In [1]: import numpy as np

In [2]: np.set_printoptions(precision=2, suppress=True, linewidth=140)

In [3]: F = np.load("w.npy")

In [4]: F
Out[4]: 
array([[ 3.09,  7.64, -3.56, -4.41],
       [ 8.53, -3.05,  2.82,  3.15],
       [ 2.65, -7.18,  4.14,  4.93],
       [ 8.78, -2.67,  2.65,  2.95],
       [-5.1 ,  6.11, -3.93, -4.61],
       [ 9.45,  3.17, -0.31, -0.66],
       [-9.13,  2.06, -2.38, -2.61],
       [-4.01, -7.45,  3.33,  4.16],
       [ 9.83,  0.23,  1.29,  1.26],
       [-9.57,  0.97, -1.88, -1.98],
       [ 6.64,  6.37, -2.39, -3.1 ],
       [-9.54, -2.96,  0.19,  0.52],
       [-4.8 ,  6.27, -3.97, -4.67],
       [ 1.22,  7.78, -3.9 , -4.77],
       [-2.98,  7.07, -4.13, -4.91],
       [ 9.6 ,  2.77, -0.08, -0.39],
       [ 9.73, -0.38,  1.59,  1.63],
       [-8.08, -5.24,  1.59,  2.17],
       [-9.61,  0.85, -1.82, -1.91],
       [-9.43,  1.38, -2.07, -2.23],
       [-1.76, -7.77,  3.82,  4.68],
       [ 8.87, -2.53,  2.59,  2.87]])

In [5]: # looks like rank 2

In [6]: Uu, sigma, Vh = np.linalg.svd(F)

In [7]: sigma.round(2) + 0
Out[7]: array([36.43, 29.55,  0.  ,  0.  ])

In [8]: np.argmax(sigma[:-1] / (sigma[1:] + 1e-6)) + 1
Out[8]: np.int64(2)

In [9]: Y = Uu[:, :2] @ np.diag(sigma[:2]) @ Vh[:2]

In [10]: Y
Out[10]: 
array([[ 3.09,  7.64, -3.56, -4.41],
       [ 8.53, -3.05,  2.82,  3.15],
       [ 2.65, -7.18,  4.14,  4.93],
       [ 8.78, -2.67,  2.65,  2.95],
       [-5.1 ,  6.11, -3.93, -4.61],
       [ 9.45,  3.17, -0.31, -0.66],
       [-9.13,  2.06, -2.38, -2.61],
       [-4.01, -7.45,  3.33,  4.16],
       [ 9.83,  0.23,  1.29,  1.26],
       [-9.57,  0.97, -1.88, -1.98],
       [ 6.64,  6.37, -2.39, -3.1 ],
       [-9.54, -2.96,  0.19,  0.52],
       [-4.8 ,  6.27, -3.97, -4.67],
       [ 1.22,  7.78, -3.9 , -4.77],
       [-2.98,  7.07, -4.13, -4.91],
       [ 9.6 ,  2.77, -0.08, -0.39],
       [ 9.73, -0.38,  1.59,  1.63],
       [-8.08, -5.24,  1.59,  2.17],
       [-9.61,  0.85, -1.82, -1.91],
       [-9.43,  1.38, -2.07, -2.23],
       [-1.76, -7.77,  3.82,  4.68],
       [ 8.87, -2.53,  2.59,  2.87]])

In [11]: round(float(np.linalg.norm(F - Y) / np.linalg.norm(F)), 2)
Out[11]: 0.0

In [12]: round(np.abs(F - Y).max(), 2)
Out[12]: np.float64(0.0)

In [13]: np.linalg.matrix_rank(F, rtol=0.05)
Out[13]: np.int64(2)

In [14]: np.linalg.matrix_rank(Y)
Out[14]: np.int64(2)

In [15]: r = np.linalg.matrix_rank(F)

In [16]: r
Out[16]: np.int64(2)

In [17]: ns = np.linalg.svd(F)[2][r:].T

In [18]: ns.shape
Out[18]: (4, 2)

In [19]: [int(np.linalg.matrix_rank(F[:i])) for i in range(1, len(F) + 1)]
Out[19]: [1, 2, 2, 2, 2, 2, 2, 2, 2, 2, 2, 2, 2, 2, 2, 2, 2, 2, 2, 2, 2, 2]

In [20]: np.allclose(F @ ns, 0)
Out[20]: True

In [21]: np.linalg.matrix_rank(F.T @ F), np.linalg.matrix_rank(F @ F.T)
Out[21]: (np.int64(2), np.int64(2))

In [22]: np.linalg.matrix_rank(F, rtol=0.1)
Out[22]: np.int64(2)

In [23]: [round(float(x), 2) for x in np.linalg.svd(F, compute_uv=False)[:3]]
Out[23]: [36.43, 29.55, 0.0]

In [24]: z = F[:, 3] > np.median(F[:, 3])

In [25]: r0 = F[z].mean(axis=0) - F[~z].mean(axis=0)

In [26]: round((((F - F.mean(axis=0)) @ r0 > 0) == z).mean(), 2)
Out[26]: np.float64(0.91)

In [27]: r0
Out[27]: array([ 5.89, -7.81,  4.93,  5.8 ])

In [28]: mat = np.array([[-36.19, 4.69, -0.61],
    ...:     [15.66, 25.22, 7.74],
    ...:     [-36.41, 2.32, 0.52],
    ...:     [27.77, -22.86, -3.01],
    ...:     [-36.16, 4.71, -1.33],
    ...:     [16.49, 27.73, 8.99],
    ...:     [28.36, -24.33, -5.13],
    ...:     [17.02, 26.13, 8.35],
    ...:     [28.51, -24.84, -2.76],
    ...:     [26.88, -24.07, -5.65],
    ...:     [-34.77, 4.03, -0.67],
    ...:     [14.97, 26.58, 8.03],
    ...:     [17.24, 25.95, 6.98]])

In [29]: np.argsort(-np.linalg.norm(mat, axis=0).round(6), kind="stable")[:3]
Out[29]: array([0, 1, 2])

In [30]: np.linalg.matrix_rank(mat, rtol=0.1)
Out[30]: np.int64(2)

In [31]: round(np.linalg.norm(mat, 2) / np.linalg.norm(mat), 2)
Out[31]: np.float64(0.79)

In [32]: x0 = np.array([8, 1, 1])

In [33]: rhs = mat @ x0

In [34]: c, lr = np.zeros(3), 1 / np.linalg.norm(mat, 2) ** 2

In [35]: for i in range(3):
    ...:     c -= lr * mat.T @ (mat @ c - rhs)
    ...:     if i % 1 == 0: print(i, round(np.linalg.norm(mat @ c - rhs), 2))
    ...: 
0 101.16
1 40.52
2 16.25

In [36]: c
Out[36]: array([7.96, 0.87, 0.69])

In [37]: round(float(np.linalg.cond(mat)), 2)
Out[37]: 28.29

In [38]: feats = np.array([[-0.8, -0.7, 1.0],
    ...:     [-1.1, 0.3, 0.0],
    ...:     [0.8, -1.2, -1.1],
    ...:     [-1.0, 0.7, 0.6],
    ...:     [-0.5, -0.1, 1.9],
    ...:     [0.2, -0.6, 0.1],
    ...:     [0.2, -2.7, -0.4],
    ...:     [-1.1, -1.1, 0.7],
    ...:     [1.3, 1.4, 0.4],
    ...:     [11.0, -9.0, 12.0],
    ...:     [0.7, 1.2, 0.6],
    ...:     [-1.7, -1.2, 0.3]])

In [39]: # row 9 dominates

In [40]: z = feats[:, 0] > np.median(feats[:, 0])

In [41]: r0 = feats[z].mean(axis=0) - feats[~z].mean(axis=0)

In [42]: round((((feats - feats.mean(axis=0)) @ r0 > 0) == z).mean(), 2)
Out[42]: np.float64(0.58)

In [43]: r0
Out[43]: array([ 3.4 , -1.47,  1.18])

In [44]: E = np.load("a.npy")

In [45]: E
Out[45]: 
array([[5., 1., 1., 1.],
       [1., 5., 1., 1.],
       [1., 1., 5., 1.],
       [1., 1., 1., 5.]])

In [46]: w, V = np.linalg.eigh(E)

In [47]: np.abs(V[:, -1]).round(6).argmax()
Out[47]: np.int64(0)

In [48]: np.linalg.svd(E, compute_uv=False)
Out[48]: array([8., 4., 4., 4.])

In [49]: np.unique(w.round(6) + 0, return_counts=True)[1]
Out[49]: array([3, 1])

In [50]: np.linalg.eigvalsh(E + 2 * np.eye(4))
Out[50]: array([ 6.,  6.,  6., 10.])

In [51]: (w > 1e-8).sum(), (w < -1e-8).sum()
Out[51]: (np.int64(4), np.int64(0))

In [52]: np.round(V.T @ E @ V, 2) + 0
Out[52]: 
array([[4., 0., 0., 0.],
       [0., 4., 0., 0.],
       [0., 0., 4., 0.],
       [0., 0., 0., 8.]])

In [53]: V @ np.diag(w) @ V.T
Out[53]: 
array([[5., 1., 1., 1.],
       [1., 5., 1., 1.],
       [1., 1., 5., 1.],
       [1., 1., 1., 5.]])

In [54]: np.linalg.eigvalsh(E @ E)
Out[54]: array([16., 16., 16., 64.])

In [55]: np.abs(V[:, -1])
Out[55]: array([0.5, 0.5, 0.5, 0.5])

In [56]: r0, v = E[2], E[1]

In [57]: r0 @ v
Out[57]: np.float64(12.0)

In [58]: p = (r0 @ v) / (r0 @ r0) * r0

In [59]: (v - p) @ r0
Out[59]: np.float64(0.0)

In [60]: v - p
Out[60]: array([ 0.57,  4.57, -1.14,  0.57])

In [61]: p
Out[61]: array([0.43, 0.43, 2.14, 0.43])

In [62]: np.linalg.matrix_rank(np.outer(r0, v))
Out[62]: np.int64(1)

In [63]: M = np.load("arr.npy")

In [64]: M
Out[64]: 
array([[ 1.1,  0.2,  1.1,  1.1],
       [-1.1, -0.2,  1.1,  1. ],
       [ 1.3,  0.4,  0.1,  0.6],
       [-0.2,  1.1, -2.3,  2. ],
       [-1. ,  1. ,  0.2,  1.2],
       [ 0.4, -1.1,  0.3, -2. ],
       [-2.1, -0.8,  0.7,  1.3],
       [-0.6,  1.5,  0. , -1.5],
       [ 1. , -0.4,  0.6, -0.6],
       [ 0. , -0.7,  1.3,  1. ],
       [ 1.3, -0.6,  0.4,  0.2],
       [-0.1,  0.2,  1.3, -0.6],
       [ 0.8,  0.5,  0.4, -1.7],
       [ 0. ,  0.9, -0.9,  0.5],
       [-6.5, -0.5, -3. , -6. ],
       [ 0.1,  2.1, -0.4, -2. ],
       [ 1.1, -1.4,  1.3, -0.3],
       [-0.5, -1. , -0.4, -1.8],
       [ 0. , -1.3,  0.3, -0.6],
       [-1.4,  0.6, -0.2,  0.2]])

In [65]: hat = np.triu(np.array([[2, 2, 0, 1], [2, 2, 2, -2], [0, 1, -2, -2], [1, 0, -3, 2]]), 1) + np.eye(4)

In [66]: Y = hat @ E @ np.linalg.inv(hat)

In [67]: round(np.linalg.det(Y), 2)
Out[67]: np.float64(512.0)

In [68]: hat @ E - E @ hat
Out[68]: 
array([[ 3.,  1.,  1.,  6.],
       [ 0., -2., -2.,  3.],
       [-2., -4., -4.,  1.],
       [ 0., -2., -2.,  3.]])
